>>> import numpy as np
>>> import numpy.linalg as la
>>> np.set_printoptions(suppress=True, linewidth=120)
>>> def rd(a):
...     return np.round(a, 2) + 0
... 
>>> E = np.loadtxt("case7.csv", delimiter=",")
>>> E
array([[-2.,  3.,  0.,  0.],
       [-3., -1.,  0.,  0.],
       [ 0.,  0., -2.,  3.],
       [ 0.,  0., -3., -1.]])
>>> W = np.array([[-3, 1, 3], [2, 1, 0], [2, 3, -2], [-2, 3, -1]])
>>> beta = np.array([-2, -4, 3])
>>> H = np.maximum(E @ W + beta, 0)
>>> H
array([[10.,  0.,  0.],
       [ 5.,  0.,  0.],
       [ 0.,  0.,  4.],
       [ 0.,  0., 10.]])
>>> la.matrix_rank(H)
np.int64(2)
>>> (H > 0).astype(int)
array([[1, 0, 0],
       [1, 0, 0],
       [0, 0, 1],
       [0, 0, 1]])
>>> (H > 0).mean(axis=0)
array([0.5, 0. , 0.5])
>>> Z = np.array([[1, -4], [3, -2], [3, 3]])
>>> W @ Z
array([[  9,  19],
       [  5, -10],
       [  5, -20],
       [  4,  -1]])
>>> (H @ Z).round(6).argmax(axis=1)
array([0, 0, 0, 0])
>>> rng = np.random.default_rng(7774)
>>> lab = rng.permutation(4)
>>> lab
array([0, 2, 1, 3])
>>> Y = E[lab][:, lab]
>>> np.allclose(Y, E)
False
>>> rd(np.sort(np.abs(la.eigvals(Y))))
array([3.32, 3.32, 3.32, 3.32])
>>> rd(la.det(Y)), rd(la.det(E[lab]))
(np.float64(121.0), np.float64(-121.0))
>>> np.trace(Y)
np.float64(-6.0)
>>> q = E.astype(float).copy()
>>> for j in range(4):
...     q[:, j] -= q[:, :j] @ (q[:, :j].T @ q[:, j])
...     q[:, j] /= la.norm(q[:, j])
... 
>>> rd(q)
array([[-0.55,  0.83,  0.  ,  0.  ],
       [-0.83, -0.55,  0.  ,  0.  ],
       [ 0.  ,  0.  , -0.55,  0.83],
       [ 0.  ,  0.  , -0.83, -0.55]])
>>> Y = q + rng.integers(-2, 3, (4, 1)) @ rng.integers(-2, 3, (1, 4))
>>> rd(Y)
array([[ 1.45, -1.17,  0.  ,  1.  ],
       [-4.83,  3.45,  0.  , -2.  ],
       [ 2.  , -2.  , -0.55,  1.83],
       [-2.  ,  2.  , -0.83, -1.55]])
>>> rd(la.svd(Y - q, compute_uv=False))
array([7.94, 0.  , 0.  , 0.  ])
>>> W = np.array([[-1, -1, 2, 2], [-2, 0, -2, -1], [-1, 2, -2, -2], [-2, -1, 0, 2]])
>>> beta = np.array([1, 0, 1, 2])
>>> H = np.maximum(Y @ W + beta, 0)
>>> (H > 0).astype(int)
array([[0, 0, 1, 1],
       [1, 1, 0, 0],
       [0, 0, 1, 1],
       [1, 1, 0, 0]])
>>> Z = np.array([[-2, 0, 0], [-1, -1, -2], [-1, -2, 1], [1, -2, -2]])
>>> W @ Z
array([[ 3, -7,  0],
       [ 5,  6,  0],
       [ 0,  6, -2],
       [ 7, -3, -2]])
>>> feats = np.array([[2, 4, 2, 0, 4, 0],
...     [3, 0, 3, 6, 0, 6],
...     [5, 6, 5, 6, 8, 8],
...     [4, 4, 4, 4, 4, 4],
...     [4, 4, 4, 4, 4, 4],
...     [3, 6, 3, 2, 8, 4]])
>>> feats
array([[2, 4, 2, 0, 4, 0],
       [3, 0, 3, 6, 0, 6],
       [5, 6, 5, 6, 8, 8],
       [4, 4, 4, 4, 4, 4],
       [4, 4, 4, 4, 4, 4],
       [3, 6, 3, 2, 8, 4]])
>>> # rows and columns are dependent
>>> np.flatnonzero(la.matrix_power((E != 0) + (E.T != 0) + np.eye(4), 4)[1])
array([0, 1])
>>> (E != 0).astype(int)
array([[1, 1, 0, 0],
       [1, 1, 0, 0],
       [0, 0, 1, 1],
       [0, 0, 1, 1]])
>>> E @ E
array([[-5., -9.,  0.,  0.],
       [ 9., -8.,  0.,  0.],
       [ 0.,  0., -5., -9.],
       [ 0.,  0.,  9., -8.]])
>>> (la.matrix_power((E != 0) + (E.T != 0) + np.eye(4), 4) > 0).astype(int)
array([[1, 1, 0, 0],
       [1, 1, 0, 0],
       [0, 0, 1, 1],
       [0, 0, 1, 1]])
>>> rd(np.sort(la.eigvals(E).real))
array([-1.5, -1.5, -1.5, -1.5])
>>> rd(la.norm(feats) ** 2 / la.norm(feats, 2) ** 2)
np.float64(1.12)
>>> la.norm(feats, axis=1).argmax()
np.int64(2)
>>> Y = E / la.norm(E, axis=1, keepdims=True)
>>> gram = Y @ Y.T
>>> rd(gram)
array([[1.  , 0.26, 0.  , 0.  ],
       [0.26, 1.  , 0.  , 0.  ],
       [0.  , 0.  , 1.  , 0.26],
       [0.  , 0.  , 0.26, 1.  ]])
>>> np.argwhere(np.triu(np.abs(gram) > 0.95, 1))
array([], shape=(0, 2), dtype=int64)
>>> (gram - 2 * np.eye(4)).round(6).argmax(axis=1)
array([1, 0, 3, 2])
>>> (np.abs(gram) > 0.9).astype(int)
array([[1, 0, 0, 0],
       [0, 1, 0, 0],
       [0, 0, 1, 0],
       [0, 0, 0, 1]])
>>> Y = feats[0, 0] * feats[1:] - np.outer(feats[1:, 0], feats[0])
>>> Y
array([[  0, -12,   0,  12, -12,  12],
       [  0,  -8,   0,  12,  -4,  16],
       [  0,  -8,   0,   8,  -8,   8],
       [  0,  -8,   0,   8,  -8,   8],
       [  0,   0,   0,   4,   4,   8]])
>>> la.matrix_rank(Y), la.matrix_rank(feats)
(np.int64(2), np.int64(3))
>>> np.flatnonzero(~Y.round(6).any(axis=1))
array([], dtype=int64)
>>> rd(feats @ la.pinv(feats) @ feats)
array([[2., 4., 2., 0., 4., 0.],
       [3., 0., 3., 6., 0., 6.],
       [5., 6., 5., 6., 8., 8.],
       [4., 4., 4., 4., 4., 4.],
       [4., 4., 4., 4., 4., 4.],
       [3., 6., 3., 2., 8., 4.]])
>>> np.unique(feats.round(6), axis=0).shape
(5, 6)
>>> np.allclose(feats[:-1].T @ la.lstsq(feats[:-1].T, feats[-1])[0], feats[-1])
True
>>> la.lstsq(feats[:-1].T, feats[-1])[2]
np.int32(3)
>>> np.abs(np.diag(la.qr(feats)[1])) > 1e-9
array([ True,  True, False,  True, False, False])
>>> X = np.loadtxt("layer4.csv", delimiter=",")
>>> X
array([[ 0.3, -0.4,  0.4,  2. ,  1. , -1.4],
       [-0.2,  0.1, -0.9,  0.4,  0.7,  0.5],
       [-1.2,  1. ,  0.5,  1.1, -0.6,  0.8],
       [ 0.6, -0.4,  0.3,  0.9, -0.8,  2.6],
       [-1.2, -2.1,  1.4, -1.1,  0.3,  0.2]])
>>> r0, v = X[4], X[1]
>>> r0 @ r0
np.float64(9.15)
>>> p = (r0 @ v) / (r0 @ r0) * r0
>>> (v - p) @ r0
np.float64(0.0)
>>> rd(la.norm(r0 + v) ** 2 + la.norm(r0 - v) ** 2)
np.float64(21.82)
>>> X.reshape(-1, 2)
array([[ 0.3, -0.4],
       [ 0.4,  2. ],
       [ 1. , -1.4],
       [-0.2,  0.1],
       [-0.9,  0.4],
       [ 0.7,  0.5],
       [-1.2,  1. ],
       [ 0.5,  1.1],
       [-0.6,  0.8],
       [ 0.6, -0.4],
       [ 0.3,  0.9],
       [-0.8,  2.6],
       [-1.2, -2.1],
       [ 1.4, -1.1],
       [ 0.3,  0.2]])
>>> X.reshape(2, -1)
array([[ 0.3, -0.4,  0.4,  2. ,  1. , -1.4, -0.2,  0.1, -0.9,  0.4,  0.7,  0.5, -1.2,  1. ,  0.5],
       [ 1.1, -0.6,  0.8,  0.6, -0.4,  0.3,  0.9, -0.8,  2.6, -1.2, -2.1,  1.4, -1.1,  0.3,  0.2]])
>>> X.ravel(order="F")
array([ 0.3, -0.2, -1.2,  0.6, -1.2, -0.4,  0.1,  1. , -0.4, -2.1,  0.4, -0.9,  0.5,  0.3,  1.4,  2. ,  0.4,  1.1,
        0.9, -1.1,  1. ,  0.7, -0.6, -0.8,  0.3, -1.4,  0.5,  0.8,  2.6,  0.2])
>>> X.reshape(5, 7)
Traceback (most recent call last):
  File "<python-input-71>", line 1, in <module>
    X.reshape(5, 7)
    ~~~~~~~~~^^^^^^
ValueError: cannot reshape array of size 30 into shape (5,7)
>>> blk = X.reshape(5, 2, -1)
>>> np.einsum("ihd,jhd->hij", blk, blk).shape
(2, 5, 5)
>>> rd(np.einsum("ihd,ihd->ih", blk, blk))
array([[0.41, 6.96],
       [0.86, 0.9 ],
       [2.69, 2.21],
       [0.61, 8.21],
       [7.81, 1.34]])
>>> blk.transpose(1, 0, 2)
array([[[ 0.3, -0.4,  0.4],
        [-0.2,  0.1, -0.9],
        [-1.2,  1. ,  0.5],
        [ 0.6, -0.4,  0.3],
        [-1.2, -2.1,  1.4]],

       [[ 2. ,  1. , -1.4],
        [ 0.4,  0.7,  0.5],
        [ 1.1, -0.6,  0.8],
        [ 0.9, -0.8,  2.6],
        [-1.1,  0.3,  0.2]]])
>>> r0 = np.array([2, 0, -1, 2, 1]) + 0.5
>>> data = np.outer(r0, r0) / (r0 @ r0)
>>> rd(data)
array([[ 0.41,  0.08, -0.08,  0.41,  0.25],
       [ 0.08,  0.02, -0.02,  0.08,  0.05],
       [-0.08, -0.02,  0.02, -0.08, -0.05],
       [ 0.41,  0.08, -0.08,  0.41,  0.25],
       [ 0.25,  0.05, -0.05,  0.25,  0.15]])
>>> # row 3 repeats row 0
>>> np.allclose(feats @ feats.T, feats.T @ feats)
False
>>> feats @ feats
array([[ 42,  36,  42,  52,  40,  56],
       [ 63,  90,  63,  54, 108,  72],
       [133, 154, 133, 138, 180, 164],
       [ 84,  96,  84,  88, 112, 104],
       [ 84,  96,  84,  88, 112, 104],
       [ 91,  94,  91, 102, 108, 116]])
>>> (feats + feats.T) / 2
array([[2. , 3.5, 3.5, 2. , 4. , 1.5],
       [3.5, 0. , 4.5, 5. , 2. , 6. ],
       [3.5, 4.5, 5. , 5. , 6. , 5.5],
       [2. , 5. , 5. , 4. , 4. , 3. ],
       [4. , 2. , 6. , 4. , 4. , 6. ],
       [1.5, 6. , 5.5, 3. , 6. , 4. ]])
>>> (feats - feats.T) / 2
array([[ 0. ,  0.5, -1.5, -2. ,  0. , -1.5],
       [-0.5,  0. , -1.5,  1. , -2. ,  0. ],
       [ 1.5,  1.5,  0. ,  1. ,  2. ,  2.5],
       [ 2. , -1. , -1. ,  0. ,  0. ,  1. ],
       [ 0. ,  2. , -2. ,  0. ,  0. , -2. ],
       [ 1.5,  0. , -2.5, -1. ,  2. ,  0. ]])
>>> np.argsort(-la.norm(data, axis=0).round(6), kind="stable")[:3]
array([0, 3, 4])
>>> [round(float(x), 2) for x in la.svd(data, compute_uv=False)[:3]]
[1.0, 0.0, 0.0]
>>> la.matrix_rank(data, rtol=0.1)
np.int64(1)
>>> la.matrix_rank(data)
np.int64(1)
>>> rd(la.svd(data, compute_uv=False))
array([1., 0., 0., 0., 0.])
>>> rd(np.diff(data, axis=0))
array([[-0.33, -0.07,  0.07, -0.33, -0.2 ],
       [-0.16, -0.03,  0.03, -0.16, -0.1 ],
       [ 0.49,  0.1 , -0.1 ,  0.49,  0.3 ],
       [-0.16, -0.03,  0.03, -0.16, -0.1 ]])
>>> rd(data - data[0])
array([[ 0.  ,  0.  ,  0.  ,  0.  ,  0.  ],
       [-0.33, -0.07,  0.07, -0.33, -0.2 ],
       [-0.49, -0.1 ,  0.1 , -0.49, -0.3 ],
       [ 0.  ,  0.  ,  0.  ,  0.  ,  0.  ],
       [-0.16, -0.03,  0.03, -0.16, -0.1 ]])
>>> rd(data.sum(axis=1))
array([ 1.07,  0.21, -0.21,  1.07,  0.64])
>>> rd(data.sum(axis=0))
array([ 1.07,  0.21, -0.21,  1.07,  0.64])
>>> data.shape
(5, 5)
>>> blk = np.stack([data, -3 * data, data[::-1]])
>>> la.matrix_rank(blk)
array([1, 1, 1])
>>> rd(la.det(blk))
array([0., 0., 0.])
>>> rd(blk.sum(axis=0))
array([[-0.57, -0.11,  0.11, -0.57, -0.34],
       [ 0.25,  0.05, -0.05,  0.25,  0.15],
       [ 0.08,  0.02, -0.02,  0.08,  0.05],
       [-0.74, -0.15,  0.15, -0.74, -0.44],
       [-0.08, -0.02,  0.02, -0.08, -0.05]])
>>> lab = rng.permutation(6)
>>> lab
array([5, 2, 1, 0, 3, 4])
>>> Y = feats[lab][:, lab]
>>> np.trace(Y)
np.int64(19)
>>> Y
array([[4, 3, 6, 3, 2, 8],
       [8, 5, 6, 5, 6, 8],
       [6, 3, 0, 3, 6, 0],
       [0, 2, 4, 2, 0, 4],
       [4, 4, 4, 4, 4, 4],
       [4, 4, 4, 4, 4, 4]])
>>> Y = np.array([[-1, -2], [-2, 2]])
>>> Z = np.array([[-1, 5], [-3, 5]])
>>> W0 = np.kron(Y, Z)
>>> W0
array([[  1,  -5,   2, -10],
       [  3,  -5,   6, -10],
       [  2, -10,  -2,  10],
       [  6, -10,  -6,  10]])
>>> lab = rng.permutation(4)
>>> lab
array([3, 1, 2, 0])
>>> Y = W0[lab][:, lab]
>>> Y
array([[ 10, -10,  -6,   6],
       [-10,  -5,   6,   3],
       [ 10, -10,  -2,   2],
       [-10,  -5,   2,   1]])
>>> Uu, sv = la.svd(Y)
Traceback (most recent call last):
  File "<python-input-111>", line 1, in <module>
    Uu, sv = la.svd(Y)
    ^^^^^^
ValueError: too many values to unpack (expected 2)
>>> Uu, sv, vt = la.svd(Y, full_matrices=False)
>>> rd(sv)
array([22.9 , 15.27,  3.93,  2.62])
>>> np.abs(Uu[:, 0]).round(6).argmax()
np.int64(0)
>>> rd(np.cumsum(sv ** 2) / np.sum(sv ** 2))
array([0.67, 0.97, 0.99, 1.  ])
>>> Uu.shape, sv.shape, vt.shape
((4, 4), (4,), (4, 4))
>>> rd(np.abs(vt[0]))
array([0.83, 0.41, 0.34, 0.17])
>>> np.allclose(Uu * sv @ vt, Y)
True
>>> rd(np.sqrt((sv ** 2).sum())), rd(la.norm(Y))
(np.float64(27.93), np.float64(27.93))
>>> (sv > 1e-8).sum()
np.int64(4)
>>> mat = np.load("test10.npy")
>>> mat
array([[-2., -3.,  0.,  0.],
       [-3., -2.,  0.,  0.],
       [ 0.,  0., -2.,  0.],
       [ 0.,  0.,  0., -2.]])
>>> # 3 blocks once reordered
>>> mat.reshape(-1, 2)
array([[-2., -3.],
       [ 0.,  0.],
       [-3., -2.],
       [ 0.,  0.],
       [ 0.,  0.],
       [-2.,  0.],
       [ 0.,  0.],
       [ 0., -2.]])
>>> mat.ravel(order="F")
array([-2., -3.,  0.,  0., -3., -2.,  0.,  0.,  0.,  0., -2.,  0.,  0.,  0.,  0., -2.])
>>> blk = mat.reshape(4, 2, -1)
>>> blk.transpose(1, 0, 2)
array([[[-2., -3.],
        [-3., -2.],
        [ 0.,  0.],
        [ 0.,  0.]],

       [[ 0.,  0.],
        [ 0.,  0.],
        [-2.,  0.],
        [ 0., -2.]]])
>>> blk.sum(axis=1)
array([[-2., -3.],
       [-3., -2.],
       [-2.,  0.],
       [ 0., -2.]])
>>> blk[:, 0]
array([[-2., -3.],
       [-3., -2.],
       [ 0.,  0.],
       [ 0.,  0.]])
>>> evals, V = la.eigh(mat)
>>> np.unique(evals.round(6) + 0, return_counts=True)[1]
array([1, 2, 1])
>>> rd(la.svd(mat, compute_uv=False))
array([5., 2., 2., 1.])
>>> evals.sum(), np.trace(mat)
(np.float64(-8.0), np.float64(-8.0))
>>> rd(V @ np.diag(evals) @ V.T)
array([[-2., -3.,  0.,  0.],
       [-3., -2.,  0.,  0.],
       [ 0.,  0., -2.,  0.],
       [ 0.,  0.,  0., -2.]])
>>> rd(V.T @ V)
array([[1., 0., 0., 0.],
       [0., 1., 0., 0.],
       [0., 0., 1., 0.],
       [0., 0., 0., 1.]])
>>> rd(np.abs(V[:, -1]))
array([0.71, 0.71, 0.  , 0.  ])
>>> np.all(la.eigvalsh(mat) > 0)
np.False_
>>> arr = np.loadtxt("a.csv", delimiter=",")
>>> arr
array([[ 27.09, -20.01, -40.51],
       [ 21.66, -13.83, -34.26],
       [ 19.63, -11.57, -31.83],
       [  9.19,  -0.45, -17.86],
       [  6.11,   2.4 , -12.89],
       [  4.91,   3.36, -10.75],
       [  3.05,   4.52,  -7.01],
       [  0.87,   3.52,  -1.05],
       [ -3.66,  -2.37,  -3.12],
       [ -7.62,  -1.35,  -5.73],
       [-14.2 ,   2.13,  -9.09],
       [-24.28,   9.1 , -13.  ],
       [-31.45,  14.68, -15.24],
       [-37.61,  19.71, -16.92],
       [-44.01,  25.12, -18.48],
       [-55.75,  35.39, -20.94],
       [-60.93,  40.04, -21.89],
       [-72.87,  50.95, -23.83]])
>>> r0 = np.array([6, 3, 4])
>>> rd(np.correlate(arr[14], arr[1], "full"))
array([1507.78, -251.95, -667.54,  799.68, -400.28])
>>> rd(np.cross(arr[14, :3], arr[1, :3]))
array([-1116.19, -1908.06,    64.56])
>>> rd(np.convolve(arr[14], r0))
array([-264.06,   18.69, -211.56,   45.04,  -73.92])
